$ python -q
>>> import numpy as np
>>> import numpy.linalg as la
>>> np.set_printoptions(suppress=True, linewidth=120)
>>> def tidy(a):
...     return np.round(a, 1) + 0
... 
>>> feats = np.load("sample5.npy")
>>> feats
array([[  4,   4,   4,   0],
       [  2,   4,   5,  -1],
       [  3,   8,   0,   4],
       [  7,   3,   5,   6],
       [  3,  -2,   3,   9],
       [  2,   3,   2,   9],
       [  4,   2,   1,   5],
       [  3,   6,  -2,   6],
       [ -1,   8,  -7,   6],
       [ -1,   9,  -2,  11],
       [  3,   9,  -4,   6],
       [  6,   5,  -9,   7],
       [ 11,   5,  -6,   4],
       [ 10,   7,  -4,   5],
       [  7,   3,  -5,   5],
       [ 10,   4,  -9,   5],
       [  5,   5,  -8,   8],
       [  1,   3,  -8,   9],
       [ -3,   0, -13,   9],
       [  0,   1,  -9,  12],
       [  4,  -1, -11,  13],
       [  7,   1, -16,  13],
       [ 11,   0, -11,   9],
       [  8,   2, -12,  10],
       [ 12,   2, -14,   9],
       [ 15,  -2, -17,  10],
       [ 12,  -2, -17,   8],
       [ 17,  -6, -12,  13]])
>>> Ac = (feats - feats.mean(axis=0)) / feats.std(axis=0)
>>> tidy(Ac.std(axis=0))
array([1., 1., 1., 1.])
>>> np.argwhere(np.abs(Ac) > 2)
array([[ 0,  3],
       [ 1,  3],
       [27,  0],
       [27,  1]])
>>> b = la.lstsq(np.delete(Ac, 1, axis=1), Ac[:, 1])[0]
>>> tidy(1 - np.var(Ac[:, 1] - np.delete(Ac, 1, axis=1) @ b))
np.float64(0.4)
>>> tidy(b)
array([-0.4, -0.1, -0.5])
>>> Ac = feats - feats.mean(axis=0)
>>> Uu, s, vt = la.svd(Ac, full_matrices=False)
>>> np.abs(vt[0]).argmax()
np.int64(2)
>>> np.abs(Uu[:, 0]).argmax()
np.int64(25)
>>> tidy(Ac.mean(axis=0))
array([0., 0., 0., 0.])
>>> la.matrix_rank(Ac)
np.int64(4)
>>> tidy(np.abs(vt[-1]))
array([0.3, 0.5, 0.2, 0.8])
>>> tidy(s ** 2 / (s ** 2).sum())
array([0.6, 0.2, 0.1, 0. ])
>>> (np.sign(Uu[:, 0]) == np.sign(Uu[0, 0])).astype(int)
array([1, 1, 1, 1, 1, 1, 1, 1, 1, 1, 1, 0, 0, 1, 1, 0, 0, 1, 0, 0, 0, 0, 0, 0, 0, 0, 0, 0])
>>> Y = np.array([[1, -2], [2, -1], [-1, 1], [-1, 1]])
>>> Y @ feats
Traceback (most recent call last):
  File "<python-input-22>", line 1, in <module>
    Y @ feats
    ~~^~~~~~~
ValueError: matmul: Input operand 1 has a mismatch in its core dimension 0, with gufunc signature (n?,k),(k,m?)->(n?,m?) (size 28 is different from 2)
>>> np.einsum("ij->j", feats)
array([ 162,   81, -176,  210])
>>> feats @ Y
array([[  8,  -8],
       [  6,  -4],
       [ 15, -10],
       [  2,  -6],
       [-13,   8],
       [ -3,   4],
       [  2,  -4],
       [ 11,  -8],
       [ 16,  -7],
       [  8,   2],
       [ 19, -13],
       [ 18, -19],
       [ 23, -29],
       [ 23, -26],
       [ 13, -17],
       [ 22, -28],
       [ 15, -15],
       [  6,  -4],
       [  1,   2],
       [ -1,   2],
       [  0,  -5],
       [ 12, -18],
       [ 13, -24],
       [ 14, -20],
       [ 21, -31],
       [ 18, -35],
       [ 17, -31],
       [  4, -27]])
>>> arr = np.loadtxt("test16.csv", delimiter=",")
>>> arr
array([[ 0.,  1.,  1.,  0.,  0.],
       [ 1.,  2.,  0.,  0.,  0.],
       [ 2.,  1.,  2.,  0.,  0.],
       [ 0.,  0.,  0.,  3.,  0.],
       [ 0.,  0.,  0.,  0., -2.]])
>>> # 3 groups of indices that never mix
>>> (la.matrix_power((arr != 0) + (arr.T != 0) + np.eye(5), 5) > 0).astype(int)
array([[1, 1, 1, 0, 0],
       [1, 1, 1, 0, 0],
       [1, 1, 1, 0, 0],
       [0, 0, 0, 1, 0],
       [0, 0, 0, 0, 1]])
>>> tidy(la.det(arr))
np.float64(30.0)
>>> arr @ arr
array([[3., 3., 2., 0., 0.],
       [2., 5., 1., 0., 0.],
       [5., 6., 6., 0., 0.],
       [0., 0., 0., 9., 0.],
       [0., 0., 0., 0., 4.]])
>>> tidy(np.sort(la.eigvals(arr).real))
array([-2. , -0.9,  1.7,  3. ,  3.2])
>>> P = feats @ la.solve(feats.T @ feats, feats.T)
>>> np.trace(P)
np.float64(4.0)
>>> np.allclose(P @ P, P)
True
>>> f = np.array([-2, -7])
>>> np.correlate(arr[4], arr[1], "full")
array([ 0.,  0.,  0.,  0.,  0.,  0.,  0., -4., -2.])
>>> np.convolve(arr[4], f)
array([ 0.,  0.,  0.,  0.,  4., 14.])
>>> np.array([np.convolve(row, f, "same") for row in arr])
array([[  0.,  -2.,  -9.,  -7.,   0.],
       [ -2., -11., -14.,   0.,   0.],
       [ -4., -16., -11., -14.,   0.],
       [  0.,   0.,   0.,  -6., -21.],
       [  0.,   0.,   0.,   0.,   4.]])
>>> E = np.load("a.npy")
>>> E
array([[-0.1,  0.9,  0.5, -0.9],
       [-0.1, -4.4, -2.3,  4.5],
       [ 0. , -1.5, -0.9,  1.7],
       [ 0. , -0.9, -0.3,  1.1],
       [ 0. , -1. , -0.5,  0.8],
       [ 0.2, -0.8, -0.5,  0.9],
       [ 0.2, -2.2, -1.1,  2.2],
       [-0.2,  1. ,  0.5, -0.9],
       [ 0.1,  0.8,  0.4, -0.8],
       [ 0.2,  4.7,  2.3, -4.7],
       [ 0.1,  0.8,  0.5, -1.1],
       [-0.1,  1.5,  0.8, -1.7],
       [ 0.1,  0.8,  0.1, -0.8],
       [-0.1,  0.2,  0. , -0.1],
       [-0.1,  1.8,  0.9, -1.7],
       [ 0. , -0.3, -0.2,  0.5],
       [ 0.1,  3.2,  1.5, -3. ],
       [ 0. ,  1.8,  1.1, -1.7],
       [ 0. ,  1. ,  0.4, -0.7],
       [-0.2,  0.9,  0.7, -1. ],
       [-0.1,  2.5,  1.4, -2.7],
       [ 0. ,  1.1,  0.7, -1.1],
       [ 0.1,  2.3,  1.1, -2.4]])
>>> Ac = E - E.mean(axis=0)
>>> evecs = la.svd(Ac)[2][:1]
>>> Y = Ac - Ac @ evecs.T @ evecs
>>> la.norm(Y, axis=1).round(6).argmax()
np.int64(12)
>>> tidy((Ac @ evecs.T).std(axis=0))
array([2.8])
>>> tidy(np.cov(Ac @ evecs.T, rowvar=False))
np.float64(8.3)
>>> lab = E[:, 3] > np.median(E[:, 3])
>>> f = E[lab].mean(axis=0) - E[~lab].mean(axis=0)
>>> lab.astype(int)
array([0, 1, 1, 1, 1, 1, 1, 0, 1, 0, 0, 0, 1, 1, 0, 1, 0, 0, 1, 0, 0, 0, 0])
>>> np.argsort(-la.norm(E, axis=0).round(6), kind="stable")[:3]
array([3, 1, 2])
>>> la.matrix_rank(E, rtol=0.1)
np.int64(1)
>>> la.cond(E) > 100
np.False_
>>> Ac = (E - E.mean(axis=0)) / E.std(axis=0)
>>> np.argwhere(np.abs(Ac) > 2)
array([[1, 1],
       [1, 2],
       [1, 3],
       [9, 1],
       [9, 2],
       [9, 3]])
>>> tidy(Ac.std(axis=0))
array([1., 1., 1., 1.])
>>> b = la.lstsq(np.delete(Ac, 2, axis=1), Ac[:, 2])[0]
>>> tidy(1 - np.var(Ac[:, 2] - np.delete(Ac, 2, axis=1) @ b))
np.float64(1.0)
>>> tidy(b)
array([ 0. ,  0.4, -0.5])
